% ipython --no-banner

In [1]: import numpy as np

In [2]: np.set_printoptions(suppress=True, linewidth=100)

In [3]: K = np.load("dump.npy")

In [4]: K
Out[4]: 
array([[0., 3., 1.],
       [3., 0., 0.],
       [1., 0., 0.]])

In [5]: np.linalg.matrix_rank(K, rtol=0.1)
Out[5]: np.int64(2)

In [6]: np.argsort(-np.linalg.norm(K, axis=0).round(6), kind="stable")[:3]
Out[6]: array([0, 1, 2])

In [7]: [round(float(x), 1) for x in np.linalg.svd(K, compute_uv=False)[:3]]
Out[7]: [3.2, 3.2, 0.0]

In [8]: E = np.load("out8.npy")

In [9]: E
Out[9]: 
array([[-5,  2,  0,  0,  0,  0],
       [-1, -3,  0,  0,  0,  0],
       [ 2,  2,  0,  0,  0,  0],
       [ 0,  0, -5,  2,  0,  0],
       [ 0,  0, -1, -3,  0,  0],
       [ 0,  0,  2,  2,  0,  0],
       [ 0,  0,  0,  0, -5,  2],
       [ 0,  0,  0,  0, -1, -3],
       [ 0,  0,  0,  0,  2,  2]])

In [10]: Q, vecs = np.linalg.qr(E[:, :3])[0], np.linalg.qr(E[:, 3:])[0]

In [11]: sigma = np.linalg.svd(Q.T @ vecs, compute_uv=False)

In [12]: sigma.round(1) + 0
Out[12]: array([0.1, 0. , 0. ])

In [13]: round(np.linalg.norm(E), 1)
Out[13]: np.float64(11.9)

In [14]: E.sum(axis=1)
Out[14]: array([-3, -4,  4, -3, -4,  4, -3, -4,  4])

In [15]: np.round(np.linalg.svd(E, compute_uv=False), 1)
Out[15]: array([5.5, 5.5, 5.5, 4. , 4. , 4. ])

In [16]: E - E[0]
Out[16]: 
array([[ 0,  0,  0,  0,  0,  0],
       [ 4, -5,  0,  0,  0,  0],
       [ 7,  0,  0,  0,  0,  0],
       [ 5, -2, -5,  2,  0,  0],
       [ 5, -2, -1, -3,  0,  0],
       [ 5, -2,  2,  2,  0,  0],
       [ 5, -2,  0,  0, -5,  2],
       [ 5, -2,  0,  0, -1, -3],
       [ 5, -2,  0,  0,  2,  2]])

In [17]: X = np.load("case13.npy")

In [18]: X
Out[18]: 
array([[ -3,  -6,   3,  -9],
       [ -4,  -8,   4, -12]])

In [19]: rk = np.linalg.matrix_rank(X)

In [20]: rk
Out[20]: np.int64(1)

In [21]: N = np.linalg.svd(X)[2][rk:].T

In [22]: N.shape
Out[22]: (4, 3)

In [23]: np.allclose(X @ N, 0)
Out[23]: True

In [24]: np.linalg.matrix_rank(X.T @ X), np.linalg.matrix_rank(X @ X.T)
Out[24]: (np.int64(1), np.int64(1))

In [25]: np.linalg.matrix_rank(X, rtol=0.1)
Out[25]: np.int64(1)

In [26]: round(float(np.linalg.norm(X, 2) / np.linalg.norm(X)), 1)
Out[26]: 1.0

In [27]: np.linalg.cond(X) > 100
Out[27]: np.True_

In [28]: np.argsort(-np.linalg.norm(X, axis=0).round(6), kind="stable")[:3]
Out[28]: array([3, 1, 0])

In [29]: np.allclose(X[:-1].T @ np.linalg.lstsq(X[:-1].T, X[-1])[0], X[-1])
Out[29]: True

In [30]: np.unique(X.round(6), axis=0).shape
Out[30]: (2, 4)

In [31]: np.abs(np.diag(np.linalg.qr(X)[1])) > 1e-9
Out[31]: array([ True, False])

In [32]: left, sigma, VT = np.linalg.svd(X)

In [33]: vecs = VT[:(sigma > 1e-8).sum()]

In [34]: rng = np.random.default_rng(2389)

In [35]: x0 = X[1] + 5 * X[0] + rng.integers(2) * np.eye(4)[1]

In [36]: x0
Out[36]: array([-19., -37.,  19., -57.])

In [37]: np.linalg.matrix_rank(np.vstack([X, x0]))
Out[37]: np.int64(2)

In [38]: np.round(np.diag(vecs.T @ vecs), 1)
Out[38]: array([0.1, 0.3, 0.1, 0.6])

In [39]: J = np.array([[0, 1, 0], [0, 0, 1], [1, 0, 0]])

In [40]: Y = J / np.linalg.norm(J, axis=1, keepdims=True)

In [41]: gram = Y @ Y.T

In [42]: np.argwhere(np.triu(np.abs(gram) > 0.95, 1))
Out[42]: array([], shape=(0, 2), dtype=int64)

In [43]: (np.abs(gram) > 0.9).astype(int)
Out[43]: 
array([[1, 0, 0],
       [0, 1, 0],
       [0, 0, 1]])

In [44]: gram[2]
Out[44]: array([0., 0., 1.])

In [45]: (gram - 2 * np.eye(3)).round(6).argmax(axis=1)
Out[45]: array([1, 0, 0])

In [46]: np.degrees(np.arccos(np.clip(gram[2, 1], -1, 1)))
Out[46]: np.float64(90.0)

In [47]: np.linalg.matrix_power(J, 2)
Out[47]: 
array([[0, 0, 1],
       [1, 0, 0],
       [0, 1, 0]])

In [48]: J @ np.ones(3)
Out[48]: array([1., 1., 1.])

In [49]: J.sum(axis=1)
Out[49]: array([1, 1, 1])

In [50]: p = np.eye(3)[1]

In [51]: for _ in range(6):
    ...:     p = p @ J
    ...:     print(p.round(1))
    ...: 
[0. 0. 1.]
[1. 0. 0.]
[0. 1. 0.]
[0. 0. 1.]
[1. 0. 0.]
[0. 1. 0.]

In [52]: Y = np.array([[4]])

In [53]: basis = np.array([[-3]])

In [54]: m1 = np.block([[Y, np.array([[-5]])], [np.zeros((1, 1)), basis]])

In [55]: m1
Out[55]: 
array([[ 4., -5.],
       [ 0., -3.]])

In [56]: np.allclose(m1 @ m1.T, m1.T @ m1)
Out[56]: False

In [57]: np.allclose(m1, m1.T)
Out[57]: False

In [58]: round(np.linalg.det(m1), 1)
Out[58]: np.float64(-12.0)

In [59]: (m1 - m1.T) / 2
Out[59]: 
array([[ 0. , -2.5],
       [ 2.5,  0. ]])

In [60]: np.poly(m1)
Out[60]: array([  1.,  -1., -12.])

In [61]: np.round(np.linalg.eigvals(m1), 1)
Out[61]: array([ 4., -3.])

In [62]: round(float(np.linalg.det(m1.T)), 1)
Out[62]: -12.0

In [63]: np.round(np.linalg.eigvals(m1).sum().real, 1)
Out[63]: np.float64(1.0)

In [64]: round(float(np.linalg.det(m1[::-1])), 1)
Out[64]: 12.0

In [65]: np.kron(np.eye(2, dtype=int), m1)
Out[65]: 
array([[ 4., -5.,  0., -0.],
       [ 0., -3.,  0., -0.],
       [ 0., -0.,  4., -5.],
       [ 0., -0.,  0., -3.]])

In [66]: Q = m1.astype(float).copy()

In [67]: for j in range(2):
    ...:     Q[:, j] -= Q[:, :j] @ (Q[:, :j].T @ Q[:, j])
    ...:     Q[:, j] /= np.linalg.norm(Q[:, j])
    ...: 

In [68]: Q.T @ Q
Out[68]: 
array([[1., 0.],
       [0., 1.]])

In [69]: Q.T @ m1
Out[69]: 
array([[ 4., -5.],
       [ 0.,  3.]])

In [70]: left, sigma, VT = np.linalg.svd(m1, full_matrices=False)

In [71]: np.round(VT @ VT.T, 1) + 0
Out[71]: 
array([[1., 0.],
       [0., 1.]])

In [72]: np.round(left.T @ m1 @ VT.T, 1) + 0
Out[72]: 
array([[6.9, 0. ],
       [0. , 1.8]])

In [73]: W0 = np.loadtxt("w.csv", delimiter=",")

In [74]: W0
Out[74]: 
array([[-2.3, -0.3, -0.2, -1.4],
       [-0.3, -2.8,  0.1,  0.7],
       [-0.2,  0.1, -3. ,  0.4],
       [-1.4,  0.7,  0.4,  0.1]])

In [75]: Y = np.array([[0, 3, -1], [4, -8, -4], [-3, -5, -4], [-7, -4, -2]])

In [76]: np.einsum("ik,kj->ij", X, Y)
Out[76]: 
array([[30, 60, 33],
       [40, 80, 44]])

In [77]: np.linalg.matrix_rank(X @ Y)
Out[77]: np.int64(1)

In [78]: X @ Y
Out[78]: 
array([[30, 60, 33],
       [40, 80, 44]])

In [79]: np.einsum("ij,ij->i", X, X)
Out[79]: array([135, 240])

In [80]: np.vstack([X, Y.T]).shape
Out[80]: (5, 4)

In [81]: evals, vecs = np.linalg.eigh(W0)

In [82]: x0 = np.array([5, 5, 0, 8])

In [83]: (np.sign(vecs[:, -1].round(6)) == np.sign(vecs[0, -1].round(6))).astype(int)
Out[83]: array([1, 0, 0, 0])

In [84]: x0 @ W0 @ x0
Out[84]: np.float64(-192.1)

In [85]: np.round(vecs * np.maximum(evals, 0) @ vecs.T, 1) + 0
Out[85]: 
array([[ 0.2, -0.1,  0. , -0.3],
       [-0.1,  0. ,  0. ,  0.2],
       [ 0. ,  0. ,  0. ,  0.1],
       [-0.3,  0.2,  0.1,  0.7]])

In [86]: (W0 + W0.T) / 2
Out[86]: 
array([[-2.3, -0.3, -0.2, -1.4],
       [-0.3, -2.8,  0.1,  0.7],
       [-0.2,  0.1, -3. ,  0.4],
       [-1.4,  0.7,  0.4,  0.1]])

In [87]: np.round(np.sort(np.abs(np.linalg.eigvals(W0))), 1)
Out[87]: array([1. , 2.9, 3. , 3.1])

In [88]: np.round(np.linalg.matrix_power(W0, 4), 1)
Out[88]: 
array([[ 62.8,   4.3,   5.4,  26.8],
       [  4.3,  73.4,  -2.8, -14.1],
       [  5.4,  -2.8,  85.8,  -7.9],
       [ 26.8, -14.1,  -7.9,  17.3]])

In [89]: round(np.linalg.det(W0), 1)
Out[89]: np.float64(-25.3)

In [90]: evals, vecs = np.linalg.eig(W0)

In [91]: np.round(np.sort(np.linalg.eigvals(W0 @ W0)), 1)
Out[91]: array([0.9, 8.6, 8.8, 9.3])

In [92]: np.round(np.sort(np.linalg.eigvals(W0.T)), 1)
Out[92]: array([-3.1, -3. , -2.9,  1. ])

In [93]: Q, R = np.linalg.qr(W0)

In [94]: np.round(abs(R[0, 0]), 1), round(np.linalg.norm(W0[:, 0]), 1)
Out[94]: (np.float64(2.7), np.float64(2.7))

In [95]: Q.round(1) + 0
Out[95]: 
array([[-0.8,  0. ,  0. , -0.5],
       [-0.1, -1. ,  0. ,  0.3],
       [-0.1,  0. , -1. ,  0.1],
       [-0.5,  0.3,  0.2,  0.8]])

In [96]: np.round(np.abs(np.diag(R)), 1)
Out[96]: array([2.7, 2.9, 3. , 1.1])

In [97]: R.round(1)
Out[97]: 
array([[ 2.7,  0.2,  0.2,  1. ],
       [ 0. ,  2.9, -0.1, -0.6],
       [ 0. ,  0. ,  3. , -0.3],
       [ 0. ,  0. ,  0. ,  1.1]])

In [98]: np.round(Q.T @ Q, 1) + 0
Out[98]: 
array([[1., 0., 0., 0.],
       [0., 1., 0., 0.],
       [0., 0., 1., 0.],
       [0., 0., 0., 1.]])

In [99]: arr = np.array([[0.0, -1.0, 0.0], [-1.0, 0.0, 0.0], [0.0, 0.0, 0.0]])

In [100]: idx = rng.permutation(3)

In [101]: idx
Out[101]: array([0, 2, 1])

In [102]: Y = arr[idx][:, idx]

In [103]: np.allclose(Y, arr)
Out[103]: False

In [104]: Y
Out[104]: 
array([[ 0.,  0., -1.],
       [ 0.,  0.,  0.],
       [-1.,  0.,  0.]])

In [105]: np.round(np.linalg.svd(arr, compute_uv=False), 1)
Out[105]: array([1., 1., 0.])

In [106]: np.round(np.linalg.norm(arr, axis=0), 1)
Out[106]: array([1., 1., 0.])

In [107]: arr @ arr.T
Out[107]: 
array([[1., 0., 0.],
       [0., 1., 0.],
       [0., 0., 0.]])

In [108]: np.abs(np.diag(np.linalg.qr(arr)[1])) > 1e-9
Out[108]: array([ True,  True, False])

In [109]: np.linalg.lstsq(arr[:-1].T, arr[-1])[2]
Out[109]: np.int32(2)

In [110]: np.unique(arr.round(6), axis=0).shape
Out[110]: (3, 3)

In [111]: np.allclose(arr[:-1].T @ np.linalg.lstsq(arr[:-1].T, arr[-1])[0], arr[-1])
Out[111]: True

In [112]: round(np.trace(np.linalg.pinv(arr) @ arr), 1)
Out[112]: np.float64(2.0)

In [113]: A = np.load("a.npy")

In [114]: A
Out[114]: 
array([[0, 2, 0, 0],
       [0, 0, 0, 0],
       [0, 0, 0, 2],
       [0, 0, 0, 0]])

In [115]: left, sigma, VT = np.linalg.svd(K)

In [116]: vecs = VT[:(sigma > 1e-8).sum()]

In [117]: x0 = K[1] + -1 * K[0] + rng.integers(2) * np.eye(3)[1]

In [118]: x0
Out[118]: array([ 3., -3., -1.])

In [119]: np.round(np.diag(vecs.T @ vecs), 1)
Out[119]: array([1. , 0.9, 0.1])

In [120]: np.allclose(vecs.T @ vecs @ x0, x0)
Out[120]: True

In [121]: np.linalg.matrix_rank(np.vstack([K, x0]))
Out[121]: np.int64(2)

In [122]: left, sigma, VT = np.linalg.svd(A, full_matrices=False)

In [123]: np.allclose(left * sigma @ VT, A)
Out[123]: True

In [124]: np.cumsum(sigma ** 2) / np.sum(sigma ** 2)
Out[124]: array([0.5, 1. , 1. , 1. ])

In [125]: sigma / sigma[0]
Out[125]: array([1., 1., 0., 0.])

In [126]: r0 = np.array([2, -2, -2])

In [127]: np.polyval(r0, A[1])
Out[127]: array([-2, -2, -2, -2])

In [128]: np.correlate(A[1], A[3], "full")
Out[128]: array([0, 0, 0, 0, 0, 0, 0])

In [129]: np.cross(A[1, :3], A[3, :3])
Out[129]: array([0, 0, 0])

In [130]: np.linalg.matrix_power(A, 2)
Out[130]: 
array([[0, 0, 0, 0],
       [0, 0, 0, 0],
       [0, 0, 0, 0],
       [0, 0, 0, 0]])

In [131]: np.round(np.sort(np.abs(np.linalg.eigvals(A))), 1)
Out[131]: array([0., 0., 0., 0.])

In [132]: A @ A
Out[132]: 
array([[0, 0, 0, 0],
       [0, 0, 0, 0],
       [0, 0, 0, 0],
       [0, 0, 0, 0]])

In [133]: round(float(np.linalg.det(A)), 1)
Out[133]: 0.0
